In [1]: import numpy as np

In [2]: np.set_printoptions(precision=1, suppress=True, linewidth=160, sign=" ")

In [3]: A2 = np.array([[2, 0], [0, 1]])

In [4]: C = np.array([[-2, 3], [3, 0]])

In [5]: J = np.kron(A2, C)

In [6]: J
Out[6]: 
array([[-4,  6,  0,  0],
       [ 6,  0,  0,  0],
       [ 0,  0, -2,  3],
       [ 0,  0,  3,  0]])

In [7]: # 2 groups of indices that never mix

In [8]: evals, vecs = np.linalg.eigh(J)

In [9]: vec = np.array([3, -1, 2, 0])

In [10]: np.abs(J).sum(axis=1).max(), round(np.abs(evals).max(), 1)
Out[10]: (np.int64(10), np.float64(8.3))

In [11]: mat = np.load("case4.npy")

In [12]: mat
Out[12]: 
array([[  4,   4,   4,   4,   4],
       [  4,   8,   8,   8,   8],
       [  4,   8,  12,  12,  12],
       [  4,   8,  12,  16,  16],
       [  4,   8,  12,  16,  20]])

In [13]: # symmetric, so the eigenvalues are real

In [14]: round(np.abs(np.linalg.eigvals(mat)).max(), 1)
Out[14]: np.float64(49.4)

In [15]: np.linalg.matrix_power(mat, 3)
Out[15]: 
array([[  3520,   6720,   9344,  11200,  12160],
       [  6720,  12864,  17920,  21504,  23360],
       [  9344,  17920,  25024,  30080,  32704],
       [ 11200,  21504,  30080,  36224,  39424],
       [ 12160,  23360,  32704,  39424,  42944]])

In [16]: np.trace(mat)
Out[16]: np.int64(60)

In [17]: (mat + mat.T) / 2
Out[17]: 
array([[  4.,   4.,   4.,   4.,   4.],
       [  4.,   8.,   8.,   8.,   8.],
       [  4.,   8.,  12.,  12.,  12.],
       [  4.,   8.,  12.,  16.,  16.],
       [  4.,   8.,  12.,  16.,  20.]])

In [18]: mat.inv()
---------------------------------------------------------------------------
AttributeError                            Traceback (most recent call last)
Cell In[18], line 1
----> 1 mat.inv()

AttributeError: 'numpy.ndarray' object has no attribute 'inv'

In [19]: print(np.allclose(mat, mat.T))
True

In [20]: round(float(np.linalg.det(2 * mat)), 1), np.round(np.linalg.det(mat), 1)
Out[20]: (32768.0, np.float64(1024.0))

In [21]: round(np.linalg.eigvals(mat).sum().real, 1)
Out[21]: np.float64(60.0)

In [22]: np.kron(np.eye(2, dtype=int), mat)
Out[22]: 
array([[  4,   4,   4,   4,   4,   0,   0,   0,   0,   0],
       [  4,   8,   8,   8,   8,   0,   0,   0,   0,   0],
       [  4,   8,  12,  12,  12,   0,   0,   0,   0,   0],
       [  4,   8,  12,  16,  16,   0,   0,   0,   0,   0],
       [  4,   8,  12,  16,  20,   0,   0,   0,   0,   0],
       [  0,   0,   0,   0,   0,   4,   4,   4,   4,   4],
       [  0,   0,   0,   0,   0,   4,   8,   8,   8,   8],
       [  0,   0,   0,   0,   0,   4,   8,  12,  12,  12],
       [  0,   0,   0,   0,   0,   4,   8,  12,  16,  16],
       [  0,   0,   0,   0,   0,   4,   8,  12,  16,  20]])

In [23]: np.einsum("ii->", mat)
Out[23]: np.int64(60)

In [24]: round(np.linalg.det(mat[::-1]), 1)
Out[24]: np.float64(1024.0)

In [25]: W0 = np.loadtxt("dump.csv", delimiter=",")

In [26]: W0.round(1) + 0
Out[26]: 
array([[ 0.9, -0.1,  0.1, -1.1,  0.2, -0.2,  0. ,  0. ,  0. , -0.3,  0.3],
       [-0.1,  1.6, -0.3,  0. ,  0.3,  0. , -0.3,  0. ,  0. , -0.1, -0.2],
       [ 0.1, -0.3,  0.9,  0. , -0.3, -0.2,  0.6, -0.1, -0.4, -0.1,  0. ],
       [-1.1,  0. ,  0. ,  1.7,  0.1,  0.2, -0.1, -0.1, -0.3,  0.4,  0.3],
       [ 0.2,  0.3, -0.3,  0.1,  1.5,  0.2, -0.1,  0.2, -0.3, -0.7,  0.2],
       [-0.2,  0. , -0.2,  0.2,  0.2,  1.3, -0.2,  0.2,  0. , -0.2,  0.4],
       [ 0. , -0.3,  0.6, -0.1, -0.1, -0.2,  1.5, -0.4,  0.7, -0.1, -0.3],
       [ 0. ,  0. , -0.1, -0.1,  0.2,  0.2, -0.4,  1.3, -0.1,  0. ,  0.4],
       [ 0. ,  0. , -0.4, -0.3, -0.3,  0. ,  0.7, -0.1,  1.7,  0. ,  0.1],
       [-0.3, -0.1, -0.1,  0.4, -0.7, -0.2, -0.1,  0. ,  0. ,  2.1, -0.1],
       [ 0.3, -0.2,  0. ,  0.3,  0.2,  0.4, -0.3,  0.4,  0.1, -0.1,  1.4]])

In [27]: U, s, Vh = np.linalg.svd(W0)

In [28]: np.argmax(s[:-1] / (s[1:] + 1e-6)) + 1
Out[28]: np.int64(9)

In [29]: A2 = U[:, :9] @ np.diag(s[:9]) @ Vh[:9]

In [30]: np.linalg.matrix_rank(W0, rtol=0.05)
Out[30]: np.int64(9)

In [31]: np.round(np.abs(W0 - A2).max(), 1)
Out[31]: np.float64(0.0)

In [32]: print(A2.round(1) + 0)
[[ 0.9 -0.1  0.1 -1.1  0.2 -0.2  0.   0.   0.  -0.3  0.3]
 [-0.1  1.6 -0.3  0.   0.3  0.  -0.3  0.   0.  -0.1 -0.2]
 [ 0.1 -0.3  0.9  0.  -0.3 -0.2  0.6 -0.1 -0.4 -0.1  0. ]
 [-1.1  0.   0.   1.7  0.1  0.2 -0.1 -0.1 -0.3  0.4  0.3]
 [ 0.2  0.3 -0.3  0.1  1.5  0.2 -0.1  0.2 -0.3 -0.7  0.2]
 [-0.2  0.  -0.2  0.2  0.2  1.3 -0.2  0.2  0.  -0.2  0.4]
 [ 0.  -0.3  0.6 -0.1 -0.1 -0.2  1.5 -0.4  0.7 -0.1 -0.3]
 [ 0.   0.  -0.1 -0.1  0.2  0.2 -0.4  1.3 -0.1  0.   0.4]
 [ 0.   0.  -0.4 -0.3 -0.3  0.   0.7 -0.1  1.7  0.   0.1]
 [-0.3 -0.1 -0.1  0.4 -0.7 -0.2 -0.1  0.   0.   2.1 -0.1]
 [ 0.3 -0.2  0.   0.3  0.2  0.4 -0.3  0.4  0.1 -0.1  1.4]]

In [33]: round(np.linalg.norm(W0 - A2, 2), 1), np.round(s[9], 1)
Out[33]: (np.float64(0.0), np.float64(0.0))

In [34]: np.linalg.matrix_rank(A2)
Out[34]: np.int64(9)
